$ python3 -q
>>> import numpy as np
>>> np.set_printoptions(suppress=True, linewidth=140)
>>> u = np.array([-2, 2, -2, 2, -1, -1, -3])
>>> J = -3 * np.eye(7) + np.outer(u, u)
>>> print(J)
[[ 1. -4.  4. -4.  2.  2.  6.]
 [-4.  1. -4.  4. -2. -2. -6.]
 [ 4. -4.  1. -4.  2.  2.  6.]
 [-4.  4. -4.  1. -2. -2. -6.]
 [ 2. -2.  2. -2. -2.  1.  3.]
 [ 2. -2.  2. -2.  1. -2.  3.]
 [ 6. -6.  6. -6.  3.  3.  6.]]
>>> w, evecs = np.linalg.eigh(J)
>>> print(np.round(np.linalg.svd(J, compute_uv=False), 3))
[24.  3.  3.  3.  3.  3.  3.]
>>> print(np.round(w.sum(), 3), np.trace(J))
6.0 6.0
>>> print(np.round(np.linalg.eigvalsh(J + -3 * np.eye(7)), 3))
[-6. -6. -6. -6. -6. -6. 21.]
>>> print(np.round(np.abs(evecs[:, -1]), 3))
[0.385 0.385 0.385 0.385 0.192 0.192 0.577]
>>> print(np.round(evecs @ np.diag(w) @ evecs.T, 3))
[[ 1. -4.  4. -4.  2.  2.  6.]
 [-4.  1. -4.  4. -2. -2. -6.]
 [ 4. -4.  1. -4.  2.  2.  6.]
 [-4.  4. -4.  1. -2. -2. -6.]
 [ 2. -2.  2. -2. -2.  1.  3.]
 [ 2. -2.  2. -2.  1. -2.  3.]
 [ 6. -6.  6. -6.  3.  3.  6.]]
>>> print(np.unique(w.round(6) + 0, return_counts=True)[1])
[6 1]
>>> print(np.round(evecs.T @ J @ evecs, 3) + 0)
[[-3.  0.  0.  0.  0.  0.  0.]
 [ 0. -3.  0.  0.  0.  0.  0.]
 [ 0.  0. -3.  0.  0.  0.  0.]
 [ 0.  0.  0. -3.  0.  0.  0.]
 [ 0.  0.  0.  0. -3.  0.  0.]
 [ 0.  0.  0.  0.  0. -3.  0.]
 [ 0.  0.  0.  0.  0.  0. 24.]]
>>> print(np.round(np.linalg.eigvalsh(J @ J), 3))
[  9.   9.   9.   9.   9.   9. 576.]
>>> print((w > 1e-8).sum(), (w < -1e-8).sum())
1 6
>>> x = np.array([2, -3, -1, -3, -3, -3, 2])
>>> y = J @ x
>>> print(y)
[ 22. -19.  31. -19.  23.  23.  36.]
>>> print(np.round(np.linalg.solve(J.T, J[1]), 3) + 0)
[0. 1. 0. 0. 0. 0. 0.]
>>> print(np.round(np.linalg.solve(J, y), 3))
[ 2. -3. -1. -3. -3. -3.  2.]
>>> print(np.round(np.linalg.solve(J, y + J[:, 1]), 3))
[ 2. -2. -1. -3. -3. -3.  2.]
>>> x = np.array([0, 0, 2, 1, 2, 1, 2])
>>> y = J @ x
>>> coef, lr = np.zeros(7), 1 / np.linalg.norm(J, 2) ** 2
>>> for i in range(50):
...     coef -= lr * J.T @ (J @ coef - y)
...     if i % 10 == 0: print(i, round(np.linalg.norm(J @ coef - y), 3))
... 
0 9.111
10 7.783
20 6.649
30 5.68
40 4.853
>>> print(round(np.linalg.cond(J), 3))
8.0
>>> def softmax(z):
...     e = np.exp(z - z.max(axis=-1, keepdims=True))
...     return e / e.sum(axis=-1, keepdims=True)
... 
>>> print(np.round(softmax(J).sum(axis=1), 3))
[1. 1. 1. 1. 1. 1. 1.]
>>> scores = J @ J.T / np.sqrt(7)
>>> print(np.round(softmax(scores), 3) + 0)
[[0.    0.    0.    0.    0.    0.    1.   ]
 [0.    0.968 0.    0.032 0.    0.    0.   ]
 [0.    0.    0.    0.    0.    0.    1.   ]
 [0.    0.032 0.    0.968 0.    0.    0.   ]
 [0.    0.    0.    0.    0.    0.    0.999]
 [0.    0.    0.    0.    0.    0.    0.999]
 [0.    0.    0.    0.    0.    0.    1.   ]]
>>> M = np.load("x.npy")
>>> print(M)
[[ -5.679   6.829  24.811]
 [ 23.476   5.217  -6.425]
 [  9.451  13.137 -33.477]
 [  4.759  -7.903 -20.664]
 [ 14.38   -4.438  -5.138]
 [ 12.441   8.586  12.133]
 [-11.249  38.842  25.065]
 [ -9.954   0.413   5.378]
 [-12.112  27.183  11.196]
 [ -2.734  -0.456  12.696]
 [-21.752  18.699   4.244]
 [  7.341 -25.905  -9.859]
 [-10.349  -4.848  13.167]
 [ 21.07   -0.134   4.572]
 [ 18.145  11.214  -4.488]]
>>> basis = M[[1, 5]].astype(float)
>>> for _ in range(6):
...     idx = np.linalg.norm(M[:, None] - basis, axis=-1).argmin(axis=1)
...     basis = np.array([M[idx == j].mean(axis=0) for j in range(2)])
... 
>>> print(idx)
[1 0 0 0 0 1 1 1 1 1 1 0 1 0 0]
>>> print(np.round(basis[1] - basis[0], 3))
[-21.762  13.165  24.369]
>>> print(np.abs(basis[1] - basis[0]).argmax())
2
>>> basis = np.array([[0.2, 0.5, 0.3, 0.0, 0.0]])
>>> rng = np.random.default_rng(48177)
>>> m1 = np.array([[8],
...     [-3],
...     [-9],
...     [-5],
...     [0],
...     [-2],
...     [3],
...     [-7],
...     [-2],
...     [-3],
...     [3],
...     [-8],
...     [8],
...     [-3],
...     [-3],
...     [6],
...     [-6],
...     [5],
...     [6],
...     [9],
...     [-7],
...     [-7],
...     [-4],
...     [3],
...     [-1],
...     [7],
...     [7],
...     [0],
...     [-6],
...     [9]]) @ basis + 0.1 * rng.normal(size=(30, 5))
>>> print(m1.round(3))
[[ 1.736  4.053  2.497 -0.043 -0.003]
 [-0.568 -1.309 -0.879 -0.05   0.149]
 [-1.73  -4.612 -2.68  -0.046  0.01 ]
 [-0.971 -2.387 -1.489 -0.026 -0.177]
 [ 0.066  0.149  0.026 -0.069 -0.049]
 [-0.336 -0.909 -0.476 -0.111  0.115]
 [ 0.686  1.49   0.873  0.27   0.086]
 [-1.382 -3.509 -2.028 -0.005 -0.032]
 [-0.371 -1.107 -0.515 -0.029  0.021]
 [-0.666 -1.294 -0.846 -0.02  -0.036]
 [ 0.6    1.773  0.691 -0.117  0.003]
 [-1.565 -3.9   -2.364 -0.191 -0.026]
 [ 1.674  4.05   2.54   0.112  0.116]
 [-0.643 -1.413 -1.024 -0.01   0.013]
 [-0.673 -1.703 -0.939  0.043 -0.126]
 [ 1.006  2.867  1.625  0.026  0.071]
 [-1.156 -3.051 -1.739  0.06  -0.112]
 [ 1.047  2.371  1.559 -0.105 -0.066]
 [ 1.27   3.004  1.744 -0.268 -0.05 ]
 [ 1.791  4.705  2.873  0.058 -0.008]
 [-1.437 -3.446 -2.002  0.14   0.164]
 [-1.301 -3.525 -1.935  0.018  0.093]
 [-0.706 -2.032 -1.073  0.103  0.052]
 [ 0.554  1.344  0.846  0.062  0.061]
 [-0.262 -0.585 -0.266  0.171 -0.112]
 [ 1.456  3.531  2.069 -0.046  0.015]
 [ 1.271  3.455  2.058 -0.112  0.099]
 [-0.051  0.061  0.166 -0.028 -0.11 ]
 [-1.316 -2.957 -1.918 -0.237  0.053]
 [ 1.771  4.447  2.719  0.034  0.037]]
>>> idx = m1[:, 4] > np.median(m1[:, 4])
>>> u = m1[idx].mean(axis=0) - m1[~idx].mean(axis=0)
>>> print(idx.astype(int))
[0 1 0 0 0 1 1 0 1 0 0 0 1 1 0 1 0 0 0 0 1 1 1 1 0 1 1 0 1 1]
>>> print(u.round(3))
[0.246 0.627 0.38  0.05  0.136]
